$ python -q
>>> import numpy as np
>>> np.set_printoptions(precision=2, suppress=True, linewidth=140)
>>> M = np.load("x.npy")
>>> print(M)
[[2 0 0]
 [0 5 4]
 [0 4 4]]
>>> vals, vecs = np.linalg.eigh(M)
>>> x = np.array([-2, 2, 1])
>>> print(vecs * np.maximum(vals, 0) @ vecs.T)
[[2. 0. 0.]
 [0. 5. 4.]
 [0. 4. 4.]]
>>> print(vecs * np.sqrt(vals) @ vecs.T)
[[1.41 0.   0.  ]
 [0.   1.94 1.11]
 [0.   1.11 1.66]]
>>> print(x @ M @ x)
48
>>> print(vecs * np.abs(vals) @ vecs.T)
[[2. 0. 0.]
 [0. 5. 4.]
 [0. 4. 4.]]
>>> print(np.abs(M).sum(axis=1).max(), round(np.abs(vals).max(), 2))
9 8.53
>>> W2 = np.array([[0, 3, 1], [-2, -3, -3], [3, -3, -3]])
>>> rng = np.random.default_rng(74588)
>>> J = (rng.random((11, 3)) < 0.25) @ W2
>>> print(J)
[[ 0  0  0]
 [ 0  0  0]
 [ 0  3  1]
 [ 0  3  1]
 [ 0  0  0]
 [ 0  3  1]
 [ 0  0  0]
 [ 0  0  0]
 [-2  0 -2]
 [ 0  0  0]
 [ 3  0 -2]]
>>> Xs = J - J.mean(axis=0)
>>> vecs = np.linalg.svd(Xs)[2][:1]
>>> Y = Xs - Xs @ vecs.T @ vecs
>>> print(np.cov(Xs @ vecs.T, rowvar=False))
2.624150174096581
>>> print(np.diag(vecs.T @ vecs))
[0.02 0.69 0.3 ]
>>> print(round(np.linalg.norm(Y) / np.linalg.norm(Xs), 2))
0.63
>>> d = np.linalg.norm(J[:, None] - J[None], axis=-1)
>>> print(np.unravel_index(d.round(6).argmax(), d.shape))
(np.int64(2), np.int64(10))
>>> print(d[:5, :5])
[[0.   0.   3.16 3.16 0.  ]
 [0.   0.   3.16 3.16 0.  ]
 [3.16 3.16 0.   0.   3.16]
 [3.16 3.16 0.   0.   3.16]
 [0.   0.   3.16 3.16 0.  ]]
>>> print(d.shape)
(11, 11)
>>> print(np.linalg.matrix_rank(d ** 2))
4
>>> print(d[0])
[0.   0.   3.16 3.16 0.   3.16 0.   0.   2.83 0.   3.61]
>>> W2 = J[[3, 0]].astype(float)
>>> for _ in range(4):
...     labels = np.linalg.norm(J[:, None] - W2, axis=-1).argmin(axis=1)
...     W2 = np.array([J[labels == j].mean(axis=0) for j in range(2)])
... 
>>> print(labels)
[1 1 0 0 1 0 1 1 1 1 1]
>>> print(W2)
[[ 0.    3.    1.  ]
 [ 0.12  0.   -0.5 ]]
>>> print(W2[1] - W2[0])
[ 0.12 -3.   -1.5 ]
>>> print(np.abs(W2[1] - W2[0]).argmax())
1
>>> print(np.bincount(labels))
[3 8]
>>> x = np.array([0, 2, 0])
>>> print(np.sign((W2 @ x).round(6)))
[1. 0.]
>>> print(W2 @ x)
[6. 0.]
>>> print(np.einsum("ij,j->i", W2, x))
[6. 0.]
>>> print(W2 @ np.eye(3)[0])
[0.   0.12]
>>> print(W2 * x)
[[ 0.  6.  0.]
 [ 0.  0. -0.]]
>>> print((W2 * x).sum(axis=1))
[6. 0.]
>>> print(W2 @ (2 * x))
[12.  0.]
>>> print(W2 @ np.ones(3))
[ 4.   -0.38]
>>> t3 = np.stack([J, 5 * J, J[::-1]])
>>> print(np.linalg.norm(t3, axis=(1, 2)))
[ 7.14 35.71  7.14]
>>> print((t3 @ J.T).shape)
(3, 11, 11)
>>> print(np.einsum("bij,cij->bc", t3, t3))
[[  51  255    6]
 [ 255 1275   30]
 [   6   30   51]]
>>> K = np.loadtxt("case9.csv", delimiter=",")
>>> print(K)
[[ 3.  2.  1.  3.]
 [ 0.  1. -2.  3.]
 [ 0.  0. -1. -3.]
 [ 0.  0.  0.  0.]]
>>> P = np.triu(np.array([[-1, 5, -2, -4], [-1, -5, 0, 3], [-4, 0, -4, 2], [4, -2, 4, 2]]), 1) + np.eye(4)
>>> Y = P @ K @ np.linalg.inv(P)
>>> print(round(np.linalg.det(Y), 2))
0.0
>>> print(P @ K - K @ P)
[[  0. -10.  -2.  25.]
 [  0.   0.   0.   1.]
 [  0.   0.   0.   2.]
 [  0.   0.   0.   0.]]
>>> print(Y)
[[ 3. -8. -1. 62.]
 [ 0.  1. -2.  4.]
 [ 0.  0. -1. -1.]
 [ 0.  0.  0.  0.]]
>>> rk = np.linalg.matrix_rank(K)
>>> print(rk)
3
>>> ns = np.linalg.svd(K)[2][rk:].T
>>> print(np.linalg.matrix_rank(K.T @ K), np.linalg.matrix_rank(K @ K.T))
3 3
>>> print(np.round(K @ ns, 2) + 0)
[[0.]
 [0.]
 [0.]
 [0.]]
>>> print(ns.shape)
(4, 1)
>>> print([int(np.linalg.matrix_rank(K[:, :j + 1])) for j in range(4)])
[1, 2, 3, 3]
>>> feats = np.array([[0.0, 0.0, -5.0], [0.0, 0.0, -3.0], [-5.0, -3.0, 0.0]])
>>> print(round(float(np.linalg.det(feats.T)), 2))
0.0
>>> print(np.einsum("ii->", feats))
0.0
>>> print(np.round(np.linalg.eigvals(feats).sum().real, 2))
0.0
>>> U, sig, VT = np.linalg.svd(feats)
>>> print(np.argmax(sig[:-1] / (sig[1:] + 1e-6)) + 1)
2
>>> Y = U[:, :2] @ np.diag(sig[:2]) @ VT[:2]
>>> print(np.linalg.matrix_rank(feats, rtol=0.05))
2
>>> print(round(float(np.linalg.norm(feats - Y) / np.linalg.norm(feats)), 2))
0.0
>>> print(np.linalg.matrix_rank(Y))
2
>>> rk = np.linalg.matrix_rank(feats)
>>> print(rk)
2
>>> ns = np.linalg.svd(feats)[2][rk:].T
>>> print(feats @ ns)
[[0.]
 [0.]
 [0.]]
>>> print(ns[:, 0] / ns[np.abs(ns[:, 0]).round(6).argmax(), 0])
[-0.6  1.   0. ]
>>> print(np.linalg.matrix_rank(feats.T @ feats), np.linalg.matrix_rank(feats @ feats.T))
2 2
>>> print(np.allclose(feats @ ns, 0))
True
>>> print(ns @ ns.T)
[[ 0.26 -0.44  0.  ]
 [-0.44  0.74  0.  ]
 [ 0.    0.    0.  ]]
>>> print(np.diff(feats, axis=0))
[[ 0.  0.  2.]
 [-5. -3.  3.]]
>>> print(np.abs(feats).max())
5.0
>>> feats[:, 3]
Traceback (most recent call last):
  File "<python-input-81>", line 1, in <module>
    feats[:, 3]
    ~~~~~^^^^^^
IndexError: index 3 is out of bounds for axis 1 with size 3
>>> print(np.count_nonzero(feats))
4
>>> print(feats.sum(axis=1))
[-5. -3. -8.]
>>> print(np.unravel_index(np.abs(feats).argmax(), feats.shape))
(np.int64(0), np.int64(2))
>>> f = np.array([8, 6, 4])
>>> print(np.array([np.convolve(row, f, "same") for row in feats]))
[[  0. -40. -30.]
 [  0. -24. -18.]
 [-54. -38. -12.]]
>>> print(np.correlate(feats[2], feats[1], "full"))
[15.  9.  0.  0.  0.]
>>> A = np.loadtxt("run15.csv", delimiter=",")
>>> print(A)
[[1.1 2. ]
 [1.  2.1]]
>>> U, sig, VT = np.linalg.svd(A)
>>> print(sig)
[3.26 0.1 ]
>>> Y = U[:, :1] @ np.diag(sig[:1]) @ VT[:1]
>>> print(np.linalg.matrix_rank(A, rtol=0.05))
1
>>> print(np.linalg.matrix_rank(Y))
1
>>> print(np.round(np.abs(A - Y).max(), 2))
0.06
>>> W = np.array([[-4, 4, -4, -1, 4, 4], [-3, 1, -2, 4, 4, 0]])
>>> c = np.array([3, 3, 3, -1, -1, -1])
>>> hid = np.maximum(A @ W + c, 0)
>>> print((hid > 0).astype(int))
[[0 1 0 1 1 1]
 [0 1 0 1 1 1]]
>>> W2 = np.array([[3, 2], [3, -1], [3, 3], [2, -1], [2, -2], [2, -1]])
>>> print(hid @ W2)
[[ 69.6 -41.5]
 [ 68.9 -41.3]]
>>> m1 = np.array([[0, 1, 1], [1, 0, 1], [1, 1, 0]])
>>> print(m1.sum(axis=0))
[2 2 2]
>>> print(np.argwhere(np.triu(m1)))
[[0 1]
 [0 2]
 [1 2]]
>>> print(np.trace(m1 @ m1 @ m1) // 6)
1
>>> Lm = np.diag(m1.sum(axis=1)) - m1
>>> print(Lm @ np.ones(3))
[0. 0. 0.]
>>> print(np.round(np.linalg.eigvalsh(Lm), 2) + 0)
[0. 3. 3.]
>>> print(round(np.linalg.det(Lm[1:, 1:])))
3
>>> print(np.all(np.linalg.eigvalsh(m1) > 0))
False
>>> mat = np.load("out15.npy")
>>> print(mat)
[[ 1  0  0]
 [-5  1  0]
 [ 0 -3  1]]
>>> Y = mat / np.sqrt((mat ** 2).mean(axis=1, keepdims=True))
>>> print(Y[0])
[1.73 0.   0.  ]
>>> t3 = np.stack([mat, 4 * mat, mat[::-1]])
>>> print(np.einsum("bij,cij->bc", t3, t3))
[[ 37 148  26]
 [148 592 104]
 [ 26 104  37]]
>>> print(np.linalg.matrix_rank(t3.reshape(3, -1)))
2
>>> Q, _ = np.linalg.qr(np.array([[1.1, 1.4, 0.7, 0.4],
...     [1.4, -1.2, 0.9, -2.8],
...     [-1.2, 0.1, -1.6, -0.1],
...     [2.0, 0.9, 2.1, -0.1]]))
>>> E = -3 * Q
>>> print(E)
[[ 1.12 -1.82  1.6   1.37]
 [ 1.43  2.19  1.47  0.02]
 [-1.23 -0.48  1.94 -1.88]
 [ 2.04 -0.82 -0.74 -1.9 ]]
>>> P = np.triu(np.array([[0, 1, -3, 3], [3, 0, -2, -1], [1, 1, 1, 3], [2, 2, -2, -2]]), 1) + np.eye(4)
>>> Y = P @ E @ np.linalg.inv(P)
>>> print(np.round(np.poly(Y), 2) + 0)
[  1.    -3.36   0.    30.2  -81.  ]
>>> print(round(float(np.linalg.det(Y)), 2))
-81.0
>>> print(np.linalg.norm(E, axis=0))
[3. 3. 3. 3.]
>>> print(np.round(E.T @ E, 2) + 0)
[[9. 0. 0. 0.]
 [0. 9. 0. 0.]
 [0. 0. 9. 0.]
 [0. 0. 0. 9.]]
>>> print(np.round(E @ E.T, 2) + 0)
[[9. 0. 0. 0.]
 [0. 9. 0. 0.]
 [0. 0. 9. 0.]
 [0. 0. 0. 9.]]
>>> print(np.linalg.svd(E, compute_uv=False))
[3. 3. 3. 3.]
